$ ipython --no-banner

In [1]: import numpy as np

In [2]: np.set_printoptions(suppress=True, linewidth=100)

In [3]: arr = np.load("sample2.npy")

In [4]: arr
Out[4]: 
array([[ 1, -3,  1, -1, -3, -1, -3],
       [ 0,  0,  0,  0,  0,  0,  0],
       [ 1, -3,  1, -1, -3, -1, -3],
       [ 0,  0,  0,  0,  0,  0,  0]])

In [5]: r = np.linalg.matrix_rank(arr)

In [6]: r
Out[6]: np.int64(1)

In [7]: null = np.linalg.svd(arr)[2][r:].T

In [8]: [int(np.linalg.matrix_rank(np.delete(arr, i, axis=0))) for i in range(4)]
Out[8]: [1, 1, 1, 1]

In [9]: [int(np.linalg.matrix_rank(arr[:i])) for i in range(1, len(arr) + 1)]
Out[9]: [1, 1, 1, 1]

In [10]: np.allclose(arr @ null, 0)
Out[10]: True

In [11]: np.linalg.matrix_rank(arr.T @ arr), np.linalg.matrix_rank(arr @ arr.T)
Out[11]: (np.int64(1), np.int64(1))

In [12]: np.round(arr @ null, 2) + 0
Out[12]: 
array([[0., 0., 0., 0., 0., 0.],
       [0., 0., 0., 0., 0., 0.],
       [0., 0., 0., 0., 0., 0.],
       [0., 0., 0., 0., 0., 0.]])

In [13]: rng = np.random.default_rng(299)

In [14]: A = (rng.random((2, 2)) < 0.3) + np.eye(2)

In [15]: A /= A.sum(axis=1, keepdims=True)

In [16]: A
Out[16]: 
array([[1. , 0. ],
       [0.5, 0.5]])

In [17]: A.shape
Out[17]: (2, 2)

In [18]: np.diff(A, axis=0)
Out[18]: array([[-0.5,  0.5]])

In [19]: np.abs(A).max()
Out[19]: np.float64(1.0)

In [20]: np.linalg.matrix_rank(A)
Out[20]: np.int64(2)

In [21]: A[:, 2]
---------------------------------------------------------------------------
IndexError                                Traceback (most recent call last)
Cell In[21], line 1
----> 1 A[:, 2]

IndexError: index 2 is out of bounds for axis 1 with size 2

In [22]: A.sum(axis=1)
Out[22]: array([1., 1.])

In [23]: X, _ = np.linalg.qr(np.array([[-0.9, 0.7], [-1.0, 1.1]]))

In [24]: X.round(2)
Out[24]: 
array([[-0.67, -0.74],
       [-0.74,  0.67]])

In [25]: P = np.triu(np.array([[3, 3], [3, 5]]), 1) + np.eye(2)

In [26]: out = P @ X @ np.linalg.inv(P)

In [27]: out.round(2)
Out[27]: 
array([[-2.9 ,  9.96],
       [-0.74,  2.9 ]])

In [28]: np.trace(out), round(np.trace(X), 2)
Out[28]: (np.float64(0.0), np.float64(-0.0))

In [29]: np.round(np.linalg.det(out), 2)
Out[29]: np.float64(-1.0)

In [30]: np.round(np.poly(out), 2) + 0
Out[30]: array([ 1.,  0., -1.])

In [31]: np.linalg.matrix_rank(out)
Out[31]: np.int64(2)

In [32]: ev, evecs = np.linalg.eig(out)

In [33]: np.round(out @ evecs[:, 0] - ev[0] * evecs[:, 0], 2) + 0
Out[33]: array([0., 0.])

In [34]: np.round(np.sort(np.linalg.eigvals(np.linalg.inv(out))), 2)
Out[34]: array([-1.,  1.])

In [35]: T = np.stack([A, -1 * A, A[::-1]])

In [36]: (T @ A.T).shape
Out[36]: (3, 2, 2)

In [37]: np.linalg.matrix_rank(T.reshape(3, -1))
Out[37]: np.int64(2)

In [38]: np.round(np.linalg.norm(T, axis=(1, 2)), 2)
Out[38]: array([1.22, 1.22, 1.22])

In [39]: labels = rng.permutation(2)

In [40]: out = X[:, labels] * rng.choice([-1, 1], 2)

In [41]: out.round(2)
Out[41]: 
array([[-0.67,  0.74],
       [-0.74, -0.67]])

In [42]: Uu, _, VT = np.linalg.svd(X.T @ out)

In [43]: np.round(Uu @ VT, 2) + 0
Out[43]: 
array([[ 1.,  0.],
       [ 0., -1.]])

In [44]: x = np.array([5, 6])

In [45]: y = out @ x

In [46]: y.round(2)
Out[46]: array([ 1.11, -7.73])

In [47]: np.round(np.linalg.solve(out, y + out[:, 0]), 2)
Out[47]: array([6., 6.])

In [48]: np.round(np.linalg.solve(out, y), 2)
Out[48]: array([5., 6.])

In [49]: np.round(np.linalg.solve(out, -1 * y), 2)
Out[49]: array([-5., -6.])

In [50]: W0 = np.load("mat.npy")

In [51]: W0
Out[51]: 
array([[ 3.  ,  6.01, -1.83,  0.61],
       [ 0.01, -0.03,  0.03,  0.  ],
       [-3.  , -6.  ,  1.79, -0.61],
       [-1.01, -2.02,  0.61, -0.23],
       [-2.  , -4.  ,  1.22, -0.4 ],
       [-0.04, -0.02,  0.01,  0.  ],
       [ 2.99,  5.99, -1.83,  0.6 ],
       [-3.  , -5.99,  1.79, -0.6 ],
       [ 0.96,  1.97, -0.58,  0.18],
       [-1.02, -1.96,  0.64, -0.2 ],
       [-2.01, -4.  ,  1.22, -0.43],
       [-0.98, -1.99,  0.6 , -0.19],
       [-3.04, -6.03,  1.8 , -0.6 ],
       [-2.  , -4.  ,  1.17, -0.46],
       [ 1.01,  1.99, -0.61,  0.23],
       [ 0.01,  0.  , -0.01,  0.01],
       [ 1.95,  4.  , -1.19,  0.42],
       [-1.98, -4.01,  1.23, -0.42],
       [ 3.02,  6.  , -1.8 ,  0.6 ],
       [-1.01, -1.98,  0.62, -0.2 ],
       [ 0.97,  1.98, -0.63,  0.18],
       [ 1.01,  2.  , -0.61,  0.19],
       [ 2.98,  5.96, -1.81,  0.59],
       [-2.02, -4.01,  1.2 , -0.39],
       [-0.01,  0.03,  0.  ,  0.  ],
       [-3.01, -6.01,  1.85, -0.61],
       [-0.01, -0.01, -0.01,  0.03],
       [-2.01, -4.02,  1.18, -0.41],
       [-2.03, -3.97,  1.2 , -0.41],
       [-2.  , -3.98,  1.17, -0.37],
       [-0.99, -2.05,  0.65, -0.17]])

In [52]: np.round(np.sort(np.abs(np.linalg.eigvals(A)))[::-1], 2)
Out[52]: array([1. , 0.5])

In [53]: np.round(np.linalg.matrix_power(A, 100), 2) + 0
Out[53]: 
array([[1., 0.],
       [1., 0.]])

In [54]: A.sum(axis=1)
Out[54]: array([1., 1.])

In [55]: p = np.eye(2)[0]

In [56]: for _ in range(3):
    ...:     p = p @ A
    ...:     print(p.round(2))
    ...: 
[1. 0.]
[1. 0.]
[1. 0.]
